$ ipython --no-banner

In [1]: import numpy as np

In [2]: from numpy import linalg as LA

In [3]: np.set_printoptions(suppress=True, linewidth=100)

In [4]: def tidy(a):
   ...:     return np.round(a, 1) + 0
   ...: 

In [5]: arr = np.load("m.npy")

In [6]: arr
Out[6]: 
array([[ 17,   7,   3,  -3,  -3],
       [  7,  22,  -7, -18,  -3],
       [  3,  -7,   6,   4,   1],
       [ -3, -18,   4,  19,   1],
       [ -3,  -3,   1,   1,   1]])

In [7]: # equal to its transpose

In [8]: tidy(LA.eigvals(arr).sum().real)
Out[8]: np.float64(65.0)

In [9]: tidy(LA.det(2 * arr)), tidy(LA.det(arr))
Out[9]: (np.float64(0.0), np.float64(0.0))

In [10]: tidy(LA.det(arr.T))
Out[10]: np.float64(0.0)

In [11]: [round(float(x), 1) for x in LA.svd(arr, compute_uv=False)[:3]]
Out[11]: [42.4, 17.3, 5.3]

In [12]: w, vecs = LA.eigh(arr)

In [13]: np.unique(w.round(6) + 0, return_counts=True)[1]
Out[13]: array([2, 1, 1, 1])

In [14]: tidy(vecs @ np.diag(w) @ vecs.T)
Out[14]: 
array([[ 17.,   7.,   3.,  -3.,  -3.],
       [  7.,  22.,  -7., -18.,  -3.],
       [  3.,  -7.,   6.,   4.,   1.],
       [ -3., -18.,   4.,  19.,   1.],
       [ -3.,  -3.,   1.,   1.,   1.]])

In [15]: tidy(LA.svd(arr, compute_uv=False))
Out[15]: array([42.4, 17.3,  5.3,  0. ,  0. ])

In [16]: tidy(vecs.T @ arr @ vecs)
Out[16]: 
array([[ 0. ,  0. ,  0. ,  0. ,  0. ],
       [ 0. ,  0. ,  0. ,  0. ,  0. ],
       [ 0. ,  0. ,  5.3,  0. ,  0. ],
       [ 0. ,  0. ,  0. , 17.3,  0. ],
       [ 0. ,  0. ,  0. ,  0. , 42.4]])

In [17]: tidy(LA.eigvalsh(arr @ arr))
Out[17]: array([   0. ,    0. ,   28.1,  300.6, 1794.3])

In [18]: tidy(np.abs(vecs[:, -1]))
Out[18]: array([0.3, 0.7, 0.2, 0.6, 0.1])

In [19]: tidy(LA.eigvalsh(arr + 5 * np.eye(5)))
Out[19]: array([ 5. ,  5. , 10.3, 22.3, 47.4])

In [20]: rng = np.random.default_rng(506)

In [21]: data = np.eye(2, dtype=int)[rng.permutation(2)] * np.array([-1, 3])

In [22]: data
Out[22]: 
array([[-1,  0],
       [ 0,  3]])

In [23]: # equal to its transpose

In [24]: B = LA.inv(data)

In [25]: tidy(LA.inv(B))
Out[25]: 
array([[-1.,  0.],
       [ 0.,  3.]])

In [26]: tidy(LA.slogdet(data)[0])
Out[26]: np.float64(-1.0)

In [27]: (np.abs(B) > 1e-9).astype(int)
Out[27]: 
array([[1, 0],
       [0, 1]])

In [28]: data @ B
Out[28]: 
array([[1., 0.],
       [0., 1.]])

In [29]: tidy(LA.det(data) * LA.det(B))
Out[29]: np.float64(1.0)

In [30]: J = np.load("data.npy")

In [31]: J
Out[31]: 
array([[3, 3, 3],
       [3, 6, 6],
       [3, 6, 9]])

In [32]: B = np.array([[2, 5], [2, 5]])

In [33]: basis = np.kron(B, J)

In [34]: basis.shape
Out[34]: (6, 6)
